% ipython --no-banner

In [1]: import numpy as np

In [2]: import numpy.linalg as la

In [3]: np.set_printoptions(precision=2, suppress=True, linewidth=100, floatmode="fixed")

In [4]: q, _ = la.qr(np.array([[-1.0], [0.4], [0.6], [-1.3], [-0.8], [-2.3], [1.2], [0.6]]))

In [5]: feats = q @ q.T

In [6]: print(feats)
[[ 0.09 -0.04 -0.05  0.12  0.07  0.21 -0.11 -0.05]
 [-0.04  0.01  0.02 -0.05 -0.03 -0.08  0.04  0.02]
 [-0.05  0.02  0.03 -0.07 -0.04 -0.13  0.07  0.03]
 [ 0.12 -0.05 -0.07  0.15  0.10  0.27 -0.14 -0.07]
 [ 0.07 -0.03 -0.04  0.10  0.06  0.17 -0.09 -0.04]
 [ 0.21 -0.08 -0.13  0.27  0.17  0.48 -0.25 -0.13]
 [-0.11  0.04  0.07 -0.14 -0.09 -0.25  0.13  0.07]
 [-0.05  0.02  0.03 -0.07 -0.04 -0.13  0.07  0.03]]

In [7]: out = np.array([[0, 2, 0],
   ...:     [3, -3, 3],
   ...:     [-3, 2, 3],
   ...:     [-3, -1, -2],
   ...:     [0, -2, -1],
   ...:     [3, 2, -3],
   ...:     [-2, 3, -3],
   ...:     [-2, 3, 0]])

In [8]: print(la.matrix_rank(feats @ out))
1

In [9]: out @ feats
Traceback (most recent call last):
  Cell In[9], line 1
    out @ feats
ValueError: matmul: Input operand 1 has a mismatch in its core dimension 0, with gufunc signature (n?,k),(k,m?)->(n?,m?) (size 8 is different from 3)


In [10]: print(la.matrix_rank(np.vstack([feats, out.T])))
4

In [11]: print(np.einsum("ij->j", feats))
[ 0.24 -0.10 -0.14  0.31  0.19  0.55 -0.29 -0.14]

In [12]: left, sigma, vt = la.svd(feats)

In [13]: evecs = vt[:(sigma > 1e-8).sum()]

In [14]: rng = np.random.default_rng(84894)

In [15]: x = feats[6] + 3 * feats[4] + rng.integers(2) * np.eye(8)[3]

In [16]: print(x)
[ 0.11 -0.04 -0.07  0.14  0.09  0.25 -0.13 -0.07]

In [17]: print(np.diag(evecs.T @ evecs))
[0.09 0.01 0.03 0.15 0.06 0.48 0.13 0.03]

In [18]: print(la.matrix_rank(np.vstack([feats, x])))
1

In [19]: mat = np.loadtxt("m.csv", delimiter=",")

In [20]: print(mat)
[[0.33 0.11 0.11 0.00 0.00 0.11 0.22 0.00 0.11]
 [0.17 0.25 0.00 0.08 0.17 0.17 0.08 0.08 0.00]
 [0.08 0.08 0.15 0.08 0.08 0.15 0.15 0.08 0.15]
 [0.14 0.14 0.14 0.21 0.14 0.00 0.00 0.07 0.14]
 [0.08 0.08 0.17 0.17 0.08 0.08 0.17 0.17 0.00]
 [0.08 0.17 0.08 0.08 0.17 0.08 0.17 0.08 0.08]
 [0.14 0.14 0.14 0.00 0.14 0.07 0.14 0.14 0.07]
 [0.00 0.00 0.20 0.10 0.10 0.10 0.20 0.20 0.10]
 [0.15 0.00 0.15 0.08 0.15 0.15 0.08 0.15 0.08]]

In [21]: labels = rng.permutation(9)

In [22]: out = mat[:, labels] * rng.choice([-1, 1], 9)

In [23]: print(out)
[[-0.11  0.00  0.11  0.11  0.33 -0.00 -0.00 -0.22  0.11]
 [-0.00  0.08  0.17  0.25  0.17 -0.17 -0.08 -0.08  0.00]
 [-0.15  0.08  0.15  0.08  0.08 -0.08 -0.08 -0.15  0.15]
 [-0.14  0.21  0.00  0.14  0.14 -0.14 -0.07 -0.00  0.14]
 [-0.17  0.17  0.08  0.08  0.08 -0.08 -0.17 -0.17  0.00]
 [-0.08  0.08  0.08  0.17  0.08 -0.17 -0.08 -0.17  0.08]
 [-0.14  0.00  0.07  0.14  0.14 -0.14 -0.14 -0.14  0.07]
 [-0.20  0.10  0.10  0.00  0.00 -0.10 -0.20 -0.20  0.10]
 [-0.15  0.08  0.15  0.00  0.15 -0.15 -0.15 -0.08  0.08]]

In [24]: left, _, vt = la.svd(mat.T @ out)

In [25]: print(np.round(left @ vt, 2) + 0)
[[ 0.00  0.00  0.00  0.00  1.00  0.00  0.00  0.00  0.00]
 [ 0.00  0.00  0.00  1.00  0.00  0.00  0.00  0.00  0.00]
 [-1.00  0.00  0.00  0.00  0.00  0.00  0.00  0.00  0.00]
 [ 0.00  1.00  0.00  0.00  0.00  0.00  0.00  0.00  0.00]
 [ 0.00  0.00  0.00  0.00  0.00 -1.00  0.00  0.00  0.00]
 [ 0.00  0.00  1.00  0.00  0.00  0.00  0.00  0.00  0.00]
 [ 0.00  0.00  0.00  0.00  0.00  0.00  0.00 -1.00  0.00]
 [ 0.00  0.00  0.00  0.00  0.00  0.00 -1.00  0.00  0.00]
 [ 0.00  0.00  0.00  0.00  0.00  0.00  0.00  0.00  1.00]]

In [26]: print(np.round(la.lstsq(mat, out)[0], 2) + 0)
[[ 0.00  0.00  0.00  0.00  1.00  0.00  0.00  0.00  0.00]
 [ 0.00  0.00  0.00  1.00  0.00  0.00  0.00  0.00  0.00]
 [-1.00  0.00  0.00  0.00  0.00  0.00  0.00  0.00  0.00]
 [ 0.00  1.00  0.00  0.00  0.00  0.00  0.00  0.00  0.00]
 [ 0.00  0.00  0.00  0.00  0.00 -1.00  0.00  0.00  0.00]
 [ 0.00  0.00  1.00  0.00  0.00  0.00  0.00  0.00  0.00]
 [ 0.00  0.00  0.00  0.00  0.00  0.00  0.00 -1.00  0.00]
 [ 0.00  0.00  0.00  0.00  0.00  0.00 -1.00  0.00  0.00]
 [ 0.00  0.00  0.00  0.00  0.00  0.00  0.00  0.00  1.00]]
